$ python3 -q
>>> import numpy as np
>>> np.set_printoptions(precision=2, suppress=True, linewidth=140, floatmode="fixed")
>>> def rnd(a):
...     return np.round(a, 2) + 0
... 
>>> mat = np.load("a.npy")
>>> print(mat)
[[ 5  2  3  0  1]
 [ 0  0  0  0  0]
 [ 1  3  5  5  3]
 [ 2  9  7  5  4]
 [ 5  2  3  0  1]
 [ 0  0  0  0  0]
 [ 5  2  3  0  1]
 [ 2  4  5  2  4]
 [ 1  8 10  7  7]
 [ 3 12 15  9 11]
 [ 3  7  7  8  3]]
>>> # row 4 repeats row 0
>>> P = mat @ np.linalg.solve(mat.T @ mat, mat.T)
>>> print(np.allclose(P @ P, P))
True
>>> print(rnd(np.linalg.eigvalsh(P)))
[0.00 0.00 0.00 0.00 0.00 0.00 1.00 1.00 1.00 1.00 1.00]
>>> print(rnd(np.diag(P)))
[0.33 0.00 0.40 0.85 0.33 0.00 0.33 0.65 0.60 0.65 0.85]
>>> print(rnd(P @ mat[:, 1]))
[ 2.00  0.00  3.00  9.00  2.00  0.00  2.00  4.00  8.00 12.00  7.00]
>>> C2 = np.cov(mat, rowvar=False)
>>> print(rnd(np.polyfit(mat[:, 3], mat[:, 2], 1)))
[1.08 1.72]
>>> print(np.argwhere(np.triu(np.abs(np.corrcoef(mat.T)) > 0.8, 1)))
[[1 2]
 [1 3]
 [1 4]
 [2 3]
 [2 4]
 [3 4]]
>>> print(rnd(mat.std(axis=0)))
[1.83 3.77 4.20 3.44 3.19]
>>> print(np.argsort(-mat.std(axis=0).round(6), kind="stable"))
[2 1 3 4 0]
>>> labels = mat[:, 3] > np.median(mat[:, 3])
>>> r0 = mat[labels].mean(axis=0) - mat[~labels].mean(axis=0)
>>> print(labels.astype(int))
[0 0 1 1 0 0 0 0 1 1 1]
>>> print(((mat - mat.mean(axis=0)) @ r0 > 0).astype(int))
[0 0 1 1 0 0 0 0 1 1 1]
>>> w1 = np.array([[-1, -1, 2, 0, -1],
...     [2, 3, -2, -3, 0],
...     [-2, 2, -1, 1, 0],
...     [-3, 1, -2, 0, 3],
...     [2, -1, 2, 3, -3]])
>>> b = np.array([1, -3, 3, 1, 2])
>>> act = np.maximum(mat @ w1 + b, 0)
>>> print(rnd((act > 0).mean(axis=0)))
[0.18 0.82 0.45 0.82 0.55]
>>> print(np.linalg.matrix_rank(act))
5
>>> Z = np.array([[0, 0], [0, 0], [2, 0], [1, 3], [0, 1]])
>>> print((act @ Z).round(6).argmax(axis=1))
[0 0 1 1 0 0 0 1 1 1 1]
>>> data = np.loadtxt("out2.csv", delimiter=",")
>>> print(data)
[[-0.56  1.00 -1.00 -0.80  0.99]
 [ 0.80  0.88 -1.00 -0.58  0.62]
 [ 0.29 -0.77  0.91  0.97 -1.00]
 [ 0.75 -0.72 -0.94 -0.94  0.95]
 [-0.45  0.46  0.47  0.19  0.08]
 [ 0.02 -0.81  0.86 -0.20  0.01]
 [ 0.63 -0.91 -0.18 -0.81  0.70]
 [-0.19  0.80 -0.84 -0.45  0.77]
 [ 0.39 -0.87  0.54 -0.42  0.13]
 [ 0.28 -0.90  0.72 -0.61  0.48]
 [ 0.65 -0.31 -0.94 -0.79  0.79]
 [ 0.42  0.47 -0.96 -0.71  0.82]
 [-0.45  0.97 -0.96 -0.66  0.95]
 [ 0.64 -0.92  0.37 -0.09 -0.54]
 [ 0.50  0.16 -0.98 -0.97  0.99]
 [-0.03 -0.91  1.00  0.99 -1.00]
 [-0.34 -0.90  1.00  0.80 -0.94]
 [-0.38  0.93 -0.74  0.58 -0.34]
 [-0.52 -0.64  0.99  0.80 -0.89]
 [ 0.01  0.90 -0.90  0.75 -0.77]]
>>> C2 = np.cov(data, rowvar=False)
>>> print(rnd(np.polyfit(data[:, 1], data[:, 4], 1)))
[0.36 0.18]
>>> print(rnd(np.corrcoef(data.T)))
[[ 1.00 -0.35 -0.20 -0.46  0.29]
 [-0.35  1.00 -0.74 -0.17  0.38]
 [-0.20 -0.74  1.00  0.60 -0.71]
 [-0.46 -0.17  0.60  1.00 -0.96]
 [ 0.29  0.38 -0.71 -0.96  1.00]]
>>> print(rnd(C2))
[[ 0.22 -0.13 -0.08 -0.15  0.10]
 [-0.13  0.65 -0.52 -0.10  0.23]
 [-0.08 -0.52  0.74  0.37 -0.47]
 [-0.15 -0.10  0.37  0.50 -0.52]
 [ 0.10  0.23 -0.47 -0.52  0.58]]
>>> print(C2.shape)
(5, 5)
>>> print(np.argsort(-data.std(axis=0).round(6), kind="stable"))
[2 1 4 3 0]
